$ ipython --no-banner

In [1]: import numpy as np

In [2]: np.set_printoptions(precision=1, suppress=True, linewidth=120, floatmode="fixed")

In [3]: def rd(a):
   ...:     return np.round(a, 1) + 0
   ...: 

In [4]: J = np.load("w.npy")

In [5]: J
Out[5]: 
array([[  1,  -3,   0],
       [ -1,  -3,  -2],
       [ -1,  -6,   0],
       [  1,  -7,   1],
       [ -2,  -5,   3],
       [ -5,  -5,   6],
       [ -8,  -2,   9],
       [-11,   0,   7],
       [ -8,  -3,   7],
       [ -5,  -6,   7],
       [ -8,  -5,   7],
       [ -7,  -6,   4],
       [ -6,  -6,   2],
       [ -8,  -9,   1],
       [ -9, -12,   1],
       [-10,  -9,   4],
       [-13, -10,   1],
       [-11, -11,   0],
       [-12, -14,   1],
       [ -9, -17,  -2],
       [ -9, -17,   0],
       [-12, -14,  -3],
       [-10, -15,  -3],
       [-11, -15,  -4]])

In [6]: M2 = np.c_[J[:, :2] @ np.array([[2, 0], [-2, -1]]), np.array([0, -1, 0, 2, -2, -1, -2, 0, 1, -1, 0, -2, 2, 2, -1, 2, -2, -1, 2, 1, 1, -1, -2, 0])]

In [7]: M2
Out[7]: 
array([[  8,   3,   0],
       [  4,   3,  -1],
       [ 10,   6,   0],
       [ 16,   7,   2],
       [  6,   5,  -2],
       [  0,   5,  -1],
       [-12,   2,  -2],
       [-22,   0,   0],
       [-10,   3,   1],
       [  2,   6,  -1],
       [ -6,   5,   0],
       [ -2,   6,  -2],
       [  0,   6,   2],
       [  2,   9,   2],
       [  6,  12,  -1],
       [ -2,   9,   2],
       [ -6,  10,  -2],
       [  0,  11,  -1],
       [  4,  14,   2],
       [ 16,  17,   1],
       [ 16,  17,   1],
       [  4,  14,  -1],
       [ 10,  15,  -2],
       [  8,  15,   0]])

In [8]: np.linalg.matrix_rank(M2)
Out[8]: np.int64(3)

In [9]: rd(np.linalg.norm(M2 - J @ np.linalg.lstsq(J, M2)[0], axis=0))
Out[9]: array([0.0, 0.0, 6.9])

In [10]: rd(np.linalg.lstsq(J, M2[:, 0])[0])
Out[10]: array([ 2.0, -2.0,  0.0])

In [11]: rd(np.linalg.norm(np.linalg.qr(J)[0].T @ M2, axis=0) ** 2 / ((M2 ** 2).sum(axis=0) + 1e-12))
Out[11]: array([1.0, 1.0, 0.0])

In [12]: W2 = J[[22, 20]].astype(float)

In [13]: for _ in range(4):
    ...:     z = np.linalg.norm(J[:, None] - W2, axis=-1).argmin(axis=1)
    ...:     W2 = np.array([J[z == j].mean(axis=0) for j in range(2)])
    ...: 

In [14]: z
Out[14]: array([1, 1, 0, 0, 1, 1, 1, 1, 1, 1, 1, 1, 1, 0, 0, 1, 0, 0, 0, 0, 0, 0, 0, 0])

In [15]: np.abs(W2[1] - W2[0]).argmax()
Out[15]: np.int64(1)

In [16]: rd(W2[1] - W2[0])
Out[16]: array([2.8, 7.8, 5.1])

In [17]: Xs = J - J.mean(axis=0)

In [18]: Uu, sigma, Vh = np.linalg.svd(Xs, full_matrices=False)

In [19]: rd(Xs.mean(axis=0))
Out[19]: array([0.0, 0.0, 0.0])

In [20]: rd(np.abs(Vh[-1]))
Out[20]: array([0.4, 0.6, 0.7])

In [21]: rd(Vh[0] * np.sign(Vh[0, np.abs(Vh[0]).argmax()]))
Out[21]: array([0.4, 0.8, 0.4])

In [22]: rd(sigma)
Out[22]: array([29.6, 18.7,  8.3])

In [23]: z = J[:, 0] > np.median(J[:, 0])

In [24]: u = J[z].mean(axis=0) - J[~z].mean(axis=0)

In [25]: rd((((J - J.mean(axis=0)) @ u > 0) == z).mean())
Out[25]: np.float64(0.8)

In [26]: ((J - J.mean(axis=0)) @ u > 0).astype(int)
Out[26]: array([1, 1, 1, 1, 1, 1, 1, 1, 1, 1, 1, 1, 1, 0, 0, 0, 0, 0, 0, 0, 0, 0, 0, 0])

In [27]: rd(u)
Out[27]: array([7.2, 5.0, 0.6])

In [28]: W0 = np.array([[0.0, 0.0, 0.0], [0.0, -2.0, 0.0], [0.0, 1.0, 1.0]])

In [29]: cov = np.cov(J, rowvar=False)

In [30]: np.argsort(-J.std(axis=0).round(6), kind="stable")
Out[30]: array([1, 0, 2])

In [31]: rd(np.linalg.eigvalsh(cov)[::-1])
Out[31]: array([38.0, 15.2,  3.0])

In [32]: rd(np.corrcoef(J.T))
Out[32]: 
array([[1.0, 0.5, 0.1],
       [0.5, 1.0, 0.7],
       [0.1, 0.7, 1.0]])

In [33]: rd(np.corrcoef(J[:, 2], J[:, 0])[0, 1])
Out[33]: np.float64(0.1)

In [34]: np.median(J, axis=0)
Out[34]: array([-8.0, -6.5,  1.0])

In [35]: np.argwhere(np.triu(np.abs(np.corrcoef(J.T)) > 0.8, 1))
Out[35]: array([], shape=(0, 2), dtype=int64)

In [36]: rd(J.std(axis=0))
Out[36]: array([4.1, 4.9, 3.6])

In [37]: cov.shape
Out[37]: (3, 3)

In [38]: Uu, sigma, Vh = np.linalg.svd(W0)

In [39]: V = Vh[:(sigma > 1e-8).sum()]

In [40]: rng = np.random.default_rng(7739)

In [41]: x0 = W0[0] + 5 * W0[1] + rng.integers(2) * np.eye(3)[2]

In [42]: x0
Out[42]: array([  0.0, -10.0,   0.0])

In [43]: rd(np.linalg.norm(x0 - V.T @ V @ x0))
Out[43]: np.float64(0.0)

In [44]: rd(V.T @ V)
Out[44]: 
array([[0.0, 0.0, 0.0],
       [0.0, 1.0, 0.0],
       [0.0, 0.0, 1.0]])

In [45]: Xs = (J - J.mean(axis=0)) / J.std(axis=0)

In [46]: np.argwhere(np.abs(Xs) > 2)
Out[46]: 
array([[0, 0],
       [3, 0]])

In [47]: c = np.linalg.lstsq(np.delete(Xs, 1, axis=1), Xs[:, 1])[0]

In [48]: rd(1 - np.var(Xs[:, 1] - np.delete(Xs, 1, axis=1) @ c))
Out[48]: np.float64(0.7)

In [49]: z = rng.permutation(3)

In [50]: z
Out[50]: array([1, 2, 0])

In [51]: M2 = W0[z][:, z]

In [52]: rd(np.linalg.det(M2)), rd(np.linalg.det(W0[z]))
Out[52]: (np.float64(0.0), np.float64(0.0))

In [53]: np.diag(M2)
Out[53]: array([-2.0,  1.0,  0.0])

In [54]: M2
Out[54]: 
array([[-2.0,  0.0,  0.0],
       [ 1.0,  1.0,  0.0],
       [ 0.0,  0.0,  0.0]])

In [55]: arr = np.array([[-6, 5, -9],
    ...:     [0, 0, 0],
    ...:     [1, 8, -6],
    ...:     [0, 0, 0],
    ...:     [0, 0, 0],
    ...:     [0, 0, 0],
    ...:     [-8, 2, -13],
    ...:     [0, 0, 0],
    ...:     [-1, 5, -10],
    ...:     [-2, -3, -4],
    ...:     [-6, 5, -9]])

In [56]: # row 3 repeats row 1

In [57]: Q, V = np.linalg.qr(arr[:, :1])[0], np.linalg.qr(arr[:, 1:])[0]

In [58]: sigma = np.linalg.svd(Q.T @ V, compute_uv=False)

In [59]: rd(sigma)
Out[59]: array([0.9])

In [60]: (sigma > 0.9).sum()
Out[60]: np.int64(0)

In [61]: hat = arr @ np.linalg.solve(arr.T @ arr, arr.T)

In [62]: rd(np.linalg.eigvalsh(hat))
Out[62]: array([0.0, 0.0, 0.0, 0.0, 0.0, 0.0, 0.0, 0.0, 1.0, 1.0, 1.0])

In [63]: rd(np.trace(hat))
Out[63]: np.float64(3.0)

In [64]: rd(hat @ arr[:, 1])
Out[64]: array([ 5.0,  0.0,  8.0,  0.0,  0.0,  0.0,  2.0,  0.0,  5.0, -3.0,  5.0])

In [65]: W2 = arr[[8, 9]].astype(float)

In [66]: for _ in range(4):
    ...:     z = np.linalg.norm(arr[:, None] - W2, axis=-1).argmin(axis=1)
    ...:     W2 = np.array([arr[z == j].mean(axis=0) for j in range(2)])
    ...: 

In [67]: z
Out[67]: array([0, 1, 0, 1, 1, 1, 0, 1, 0, 1, 0])

In [68]: np.bincount(z)
Out[68]: array([5, 6])

In [69]: np.abs(W2[1] - W2[0]).argmax()
Out[69]: np.int64(2)

In [70]: M2 = np.c_[arr[:, :2] @ np.array([[-6, -5], [-8, -4]]), np.array([0, -2, 0, -1, 1, 1, 2, -1, -2, 1, 2])]

In [71]: M2
Out[71]: 
array([[ -4,  10,   0],
       [  0,   0,  -2],
       [-70, -37,   0],
       [  0,   0,  -1],
       [  0,   0,   1],
       [  0,   0,   1],
       [ 32,  32,   2],
       [  0,   0,  -1],
       [-34, -15,  -2],
       [ 36,  22,   1],
       [ -4,  10,   2]])

In [72]: rd(np.linalg.norm(M2 - arr @ np.linalg.lstsq(arr, M2)[0], axis=0))
Out[72]: array([0.0, 0.0, 3.7])

In [73]: np.linalg.matrix_rank(np.c_[arr, M2])
Out[73]: np.int64(4)

In [74]: rd(np.linalg.norm(np.linalg.qr(arr)[0].T @ M2, axis=0) ** 2 / ((M2 ** 2).sum(axis=0) + 1e-12))
Out[74]: array([1.0, 1.0, 0.4])

In [75]: rd(np.linalg.lstsq(arr, M2[:, 0])[0])
Out[75]: array([-6.0, -8.0,  0.0])

In [76]: np.linalg.matrix_rank(M2)
Out[76]: np.int64(3)

In [77]: A = np.load("sample7.npy")

In [78]: A
Out[78]: 
array([[ 2.0,  0.0,  0.0,  2.0],
       [ 0.0,  0.0,  2.0,  0.0],
       [ 0.0,  1.0,  0.0, -1.0],
       [ 0.0,  0.0,  0.0,  1.0]])

In [79]: hat = J @ np.linalg.solve(J.T @ J, J.T)

In [80]: np.allclose(hat @ hat, hat)
Out[80]: True

In [81]: np.linalg.matrix_rank(np.eye(24) - hat)
Out[81]: np.int64(21)

In [82]: rd(hat @ J[:, 0])
Out[82]: 
array([  1.0,  -1.0,  -1.0,   1.0,  -2.0,  -5.0,  -8.0, -11.0,  -8.0,  -5.0,  -8.0,  -7.0,  -6.0,  -8.0,  -9.0, -10.0,
       -13.0, -11.0, -12.0,  -9.0,  -9.0, -12.0, -10.0, -11.0])

In [83]: E = rng.normal(size=(14, 3)) + 5 * np.array([5, 8, -6])

In [84]: rd(E)
Out[84]: 
array([[ 25.0,  40.9, -29.7],
       [ 25.0,  42.2, -32.0],
       [ 24.8,  41.4, -28.8],
       [ 24.8,  39.2, -30.1],
       [ 25.0,  40.2, -28.9],
       [ 24.8,  40.1, -30.1],
       [ 24.9,  41.9, -30.9],
       [ 22.8,  39.5, -30.2],
       [ 26.0,  41.1, -29.8],
       [ 23.9,  39.3, -29.4],
       [ 25.2,  41.2, -30.9],
       [ 24.5,  39.9, -29.6],
       [ 24.8,  41.2, -31.7],
       [ 26.6,  39.2, -28.5]])

In [85]: z = rng.permutation(3)

In [86]: M2 = E[:, z] * rng.choice([-1, 1], 3)

In [87]: rd(M2)
Out[87]: 
array([[29.7, 25.0, 40.9],
       [32.0, 25.0, 42.2],
       [28.8, 24.8, 41.4],
       [30.1, 24.8, 39.2],
       [28.9, 25.0, 40.2],
       [30.1, 24.8, 40.1],
       [30.9, 24.9, 41.9],
       [30.2, 22.8, 39.5],
       [29.8, 26.0, 41.1],
       [29.4, 23.9, 39.3],
       [30.9, 25.2, 41.2],
       [29.6, 24.5, 39.9],
       [31.7, 24.8, 41.2],
       [28.5, 26.6, 39.2]])

In [88]: Uu, _, Vh = np.linalg.svd(E.T @ M2)

In [89]: rd(np.linalg.lstsq(E, M2)[0])
Out[89]: 
array([[ 0.0,  1.0,  0.0],
       [ 0.0,  0.0,  1.0],
       [-1.0,  0.0,  0.0]])

In [90]: z
Out[90]: array([2, 0, 1])

In [91]: [round(float(x), 1) for x in np.linalg.svd(E, compute_uv=False)[:3]]
Out[91]: [210.4, 3.7, 2.0]

In [92]: round(np.log10(np.linalg.cond(E)))
Out[92]: 2

In [93]: np.argsort(-np.linalg.norm(E, axis=0).round(6), kind="stable")[:3]
Out[93]: array([1, 2, 0])

In [94]: np.linalg.cond(E) > 100
Out[94]: np.True_

In [95]: x0 = np.array([9, 2, -6])

In [96]: rhs = E @ x0

In [97]: rd(np.linalg.lstsq(E, rhs)[0])
Out[97]: array([ 9.0,  2.0, -6.0])

In [98]: rhs = rhs + 0.3 * rng.normal(size=14)

In [99]: rd(rhs)
Out[99]: array([485.0, 501.7, 478.9, 481.5, 478.1, 484.0, 493.2, 465.3, 494.8, 469.9, 494.6, 478.8, 495.7, 489.1])

In [100]: c, *_ = np.linalg.lstsq(E, rhs)

In [101]: rd(np.linalg.norm(rhs - E @ c))
Out[101]: np.float64(1.0)

In [102]: feats = np.loadtxt("test7.csv", delimiter=",")

In [103]: rd(feats)
Out[103]: 
array([[-0.3, -0.2,  0.9],
       [-0.5, -0.5,  0.0],
       [-0.3,  0.8,  0.2],
       [ 0.8, -0.1,  0.4]])

In [104]: z = rng.permutation(3)

In [105]: M2 = feats[:, z] * rng.choice([-1, 1], 3)

In [106]: rd(M2)
Out[106]: 
array([[ 0.3, -0.2, -0.9],
       [ 0.5, -0.5,  0.0],
       [ 0.3,  0.8, -0.2],
       [-0.8, -0.1, -0.4]])

In [107]: Uu, _, Vh = np.linalg.svd(feats.T @ M2)

In [108]: rd(np.linalg.lstsq(feats, M2)[0])
Out[108]: 
array([[-1.0,  0.0,  0.0],
       [ 0.0,  1.0,  0.0],
       [ 0.0,  0.0, -1.0]])

In [109]: x0 = np.array([0, -1, 0])

In [110]: rhs = M2 @ x0

In [111]: rd(rhs)
Out[111]: array([ 0.2,  0.5, -0.8,  0.1])

In [112]: try:
     ...:     np.linalg.solve(M2, rhs)
     ...: except np.linalg.LinAlgError as e:
     ...:     print(repr(e))
     ...: 
LinAlgError('Last 2 dimensions of the array must be square')

In [113]: rd(np.linalg.pinv(M2) @ M2)
Out[113]: 
array([[1.0, 0.0, 0.0],
       [0.0, 1.0, 0.0],
       [0.0, 0.0, 1.0]])

In [114]: rhs = rhs + 0.3 * rng.normal(size=4)

In [115]: rd(rhs)
Out[115]: array([ 0.3,  0.7, -0.9, -0.3])

In [116]: c, *_ = np.linalg.lstsq(M2, rhs)

In [117]: [round(float(np.linalg.norm(np.linalg.solve(M2.T @ M2 + lam * np.eye(3), M2.T @ rhs))), 2) for lam in (0, 1, 10, 100)]
Out[117]: [1.21, 0.61, 0.11, 0.01]

In [118]: rd(c)
Out[118]: array([ 0.4, -1.1,  0.1])

In [119]: X = np.loadtxt("m.csv", delimiter=",")

In [120]: rd(X)
Out[120]: 
array([[-0.2, -0.3, -0.9],
       [-0.8, -0.5,  0.4],
       [-0.6,  0.8, -0.1]])

In [121]: def softmax(z):
     ...:     e = np.exp(z - z.max(axis=-1, keepdims=True))
     ...:     return e / e.sum(axis=-1, keepdims=True)
     ...: 

In [122]: rd(softmax(X).sum(axis=1))
Out[122]: array([1.0, 1.0, 1.0])

In [123]: rd(softmax(X[2] + 3))
Out[123]: array([0.2, 0.6, 0.2])

In [124]: rd(softmax(10 * X[2]))
Out[124]: array([0.0, 1.0, 0.0])

In [125]: S = X @ X.T / np.sqrt(3)

In [126]: softmax(S).round(6).argmax(axis=1)
Out[126]: array([0, 1, 2])

In [127]: rd(softmax(S + np.triu(np.full(S.shape, -np.inf), 1)))
Out[127]: 
array([[1.0, 0.0, 0.0],
       [0.4, 0.6, 0.0],
       [0.3, 0.3, 0.5]])

In [128]: rd(softmax(S)[2] @ X)
Out[128]: array([-0.5,  0.2, -0.2])

In [129]: M2 = X / np.linalg.norm(X, axis=1, keepdims=True)

In [130]: cov = M2 @ M2.T

In [131]: np.argwhere(np.triu(np.abs(cov) > 0.95, 1))
Out[131]: array([], shape=(0, 2), dtype=int64)

In [132]: rd(np.linalg.norm(M2, axis=1))
Out[132]: array([1.0, 1.0, 1.0])

In [133]: rd(cov)
Out[133]: 
array([[1.0, 0.0, 0.0],
       [0.0, 1.0, 0.0],
       [0.0, 0.0, 1.0]])

In [134]: rd(np.degrees(np.arccos(np.clip(cov[0, 1], -1, 1))))
Out[134]: np.float64(90.0)
